$ ipython --no-banner

In [1]: import numpy as np

In [2]: np.set_printoptions(suppress=True, linewidth=200)

In [3]: E = np.loadtxt("dump.csv", delimiter=",")

In [4]: print(E)
[[8. 0. 0.]
 [0. 3. 0.]
 [0. 0. 7.]]

In [5]: # 3 groups of indices that never mix

In [6]: vec = np.ones(3)

In [7]: for _ in range(3):
   ...:     vec = E @ vec
   ...:     vec /= np.linalg.norm(vec)
   ...:     print(round(vec @ E @ vec, 3))
   ...: 
7.23
7.573
7.681

In [8]: print(vec.round(3))
[0.83  0.044 0.556]

In [9]: Lm = np.linalg.cholesky(E)

In [10]: print(Lm.round(3))
[[2.828 0.    0.   ]
 [0.    1.732 0.   ]
 [0.    0.    2.646]]

In [11]: print(round(float(np.prod(np.diag(Lm)) ** 2), 3), round(float(np.linalg.det(E)), 3))
168.0 168.0

In [12]: evals, vecs = np.linalg.eigh(E)

In [13]: vec = np.array([0, 1, 1])

In [14]: print(vecs * np.abs(evals) @ vecs.T)
[[8. 0. 0.]
 [0. 3. 0.]
 [0. 0. 7.]]

In [15]: print(vec @ E @ vec / (vec @ vec), evals[0], evals[-1])
5.0 3.0 8.0

In [16]: print(np.round(vecs * np.sqrt(evals) @ vecs.T, 3))
[[2.828 0.    0.   ]
 [0.    1.732 0.   ]
 [0.    0.    2.646]]

In [17]: print(vecs * np.maximum(evals, 0) @ vecs.T)
[[8. 0. 0.]
 [0. 3. 0.]
 [0. 0. 7.]]

In [18]: proj = np.triu(np.array([[4, -8, 1], [5, -5, 3], [-2, 7, 8]]), 1) + np.eye(3)

In [19]: other = proj @ E @ np.linalg.inv(proj)

In [20]: print(np.poly(other))
[   1.  -18.  101. -168.]

In [21]: print(proj @ E - E @ proj)
[[ 0. 40. -1.]
 [ 0.  0. 12.]
 [ 0.  0.  0.]]

In [22]: print(other)
[[   8.   40. -121.]
 [   0.    3.   12.]
 [   0.    0.    7.]]

In [23]: print(np.round(np.linalg.det(other), 3))
168.0

In [24]: print(np.linalg.matrix_rank(other))
3

In [25]: other = np.array([[1, 1, 2, 0], [1, -2, 0, -1], [0, -2, -1, -1], [0, -1, 0, -1]])

In [26]: feats = np.triu(other, 1)

In [27]: print(feats)
[[ 0  1  2  0]
 [ 0  0  0 -1]
 [ 0  0  0 -1]
 [ 0  0  0  0]]

In [28]: # looks like rank 2

In [29]: print(np.trace(feats))
0

In [30]: print(round(np.abs(np.linalg.eigvals(feats)).max(), 3))
0.0

In [31]: print(feats @ feats)
[[ 0  0  0 -3]
 [ 0  0  0  0]
 [ 0  0  0  0]
 [ 0  0  0  0]]

In [32]: print((feats - feats.T) / 2)
[[ 0.   0.5  1.   0. ]
 [-0.5  0.   0.  -0.5]
 [-1.   0.   0.  -0.5]
 [ 0.   0.5  0.5  0. ]]

In [33]: print(np.allclose(feats, feats.T))
False

In [34]: print(np.allclose(feats @ feats.T, feats.T @ feats))
False

In [35]: print(np.linalg.matrix_power(feats, 3))
[[0 0 0 0]
 [0 0 0 0]
 [0 0 0 0]
 [0 0 0 0]]

In [36]: print(np.linalg.cond(feats) > 100)
True

In [37]: print(round(float(np.linalg.norm(feats, 2) / np.linalg.norm(feats)), 3))
0.845

In [38]: print(np.round(feats @ np.linalg.pinv(feats) @ feats, 3))
[[ 0.  1.  2.  0.]
 [ 0.  0.  0. -1.]
 [ 0.  0.  0. -1.]
 [ 0.  0.  0.  0.]]

In [39]: print(np.linalg.lstsq(feats[:-1].T, feats[-1])[2])
2

In [40]: A = np.load("run17.npy")

In [41]: print(A)
[[ 47.384   4.2     0.414]
 [ -2.739  10.117   5.679]
 [-28.074   2.361  -3.44 ]
 [-32.24   -4.377   4.537]
 [  5.381   8.333   0.619]
 [ -8.58    0.691  -2.896]
 [-13.765  -1.984   4.267]
 [  8.191  -2.438  -0.359]
 [-42.296  -6.757   5.172]
 [  7.981   0.886  -2.959]
 [  8.236 -12.739  -1.625]
 [ -8.87    6.697   4.37 ]
 [ 28.699  11.255  -2.181]]

In [42]: # column 0 dominates

In [43]: rng = np.random.default_rng(89)

In [44]: labels = rng.permutation(3)

In [45]: other = A[:, labels] * rng.choice([-1, 1], 3)

In [46]: print(other)
[[-47.384   4.2    -0.414]
 [  2.739  10.117  -5.679]
 [ 28.074   2.361   3.44 ]
 [ 32.24   -4.377  -4.537]
 [ -5.381   8.333  -0.619]
 [  8.58    0.691   2.896]
 [ 13.765  -1.984  -4.267]
 [ -8.191  -2.438   0.359]
 [ 42.296  -6.757  -5.172]
 [ -7.981   0.886   2.959]
 [ -8.236 -12.739   1.625]
 [  8.87    6.697  -4.37 ]
 [-28.699  11.255   2.181]]

In [47]: Uu, _, vt = np.linalg.svd(A.T @ other)

In [48]: print(np.round(np.linalg.lstsq(A, other)[0], 3) + 0)
[[-1.  0.  0.]
 [ 0.  1.  0.]
 [ 0.  0. -1.]]

In [49]: print(np.round(Uu @ vt, 3) + 0)
[[-1.  0.  0.]
 [ 0.  1.  0.]
 [ 0.  0. -1.]]

In [50]: def softmax(z):
    ...:     e = np.exp(z - z.max(axis=-1, keepdims=True))
    ...:     return e / e.sum(axis=-1, keepdims=True)
    ...: 

In [51]: print(np.round(softmax(A[1]), 3) + 0)
[0.    0.988 0.012]

In [52]: print(np.round(softmax(10 * A[1]), 3) + 0)
[0. 1. 0.]

In [53]: att = A @ A.T / np.sqrt(3)

In [54]: print(np.round(softmax(att)[1] @ A, 3))
[-2.739 10.117  5.679]

In [55]: print(softmax(att).round(6).argmax(axis=1))
[0 1 8 8 0 8 8 0 8 0 0 8 0]

In [56]: vec = np.array([2, -2, 1])

In [57]: target = A @ vec

In [58]: print(np.round(np.linalg.lstsq(A, target)[0], 3))
[ 2. -2.  1.]

In [59]: target = target + 0.3 * rng.normal(size=13)

In [60]: print(target.round(3))
[ 86.871 -19.751 -64.209 -51.034  -5.25  -21.265 -19.562  21.221 -66.251  11.278  40.33  -26.944  32.81 ]

In [61]: b, *_ = np.linalg.lstsq(A, target)

In [62]: print(b.round(3))
[ 2.001 -1.992  0.985]

In [63]: print(b.round())
[ 2. -2.  1.]

In [64]: Xc = A - A.mean(axis=0)

In [65]: Uu, sigma, vt = np.linalg.svd(Xc, full_matrices=False)

In [66]: print(np.round(Xc.mean(axis=0), 3) + 0)
[0. 0. 0.]

In [67]: print(np.abs(Uu[:, 0]).argmax())
0

In [68]: print(np.abs(vt[0]).argmax())
0

In [69]: print(sigma.round(3))
[85.465 22.339 10.706]

In [70]: print((np.sign(Uu[:, 0]) == np.sign(Uu[0, 0])).astype(int))
[1 1 0 0 1 0 0 1 0 1 1 0 1]

In [71]: X = np.array([[-3, -8, 1], [-1, 5, -9], [-1, -8, -4]])

In [72]: X[:, 0] = 4 * X[:, 1]

In [73]: print(X)
[[-32  -8   1]
 [ 20   5  -9]
 [-32  -8  -4]]

In [74]: # looks like rank 2

In [75]: rank = np.linalg.matrix_rank(X)

In [76]: print(rank)
2

In [77]: ns = np.linalg.svd(X)[2][rank:].T

In [78]: print(np.round(ns @ ns.T, 3) + 0)
[[ 0.059 -0.235  0.   ]
 [-0.235  0.941  0.   ]
 [ 0.     0.     0.   ]]

In [79]: print([int(np.linalg.matrix_rank(X[:, :j + 1])) for j in range(3)])
[1, 1, 2]

In [80]: print([int(np.linalg.matrix_rank(X[:i])) for i in range(1, len(X) + 1)])
[1, 2, 2]

In [81]: print(np.round(X @ ns, 3) + 0)
[[0.]
 [0.]
 [0.]]

In [82]: print(np.round(ns[:, 0] / ns[np.abs(ns[:, 0]).round(6).argmax(), 0], 3) + 0)
[-0.25  1.    0.  ]

In [83]: print(np.linalg.matrix_rank(X.T @ X), np.linalg.matrix_rank(X @ X.T))
2 2
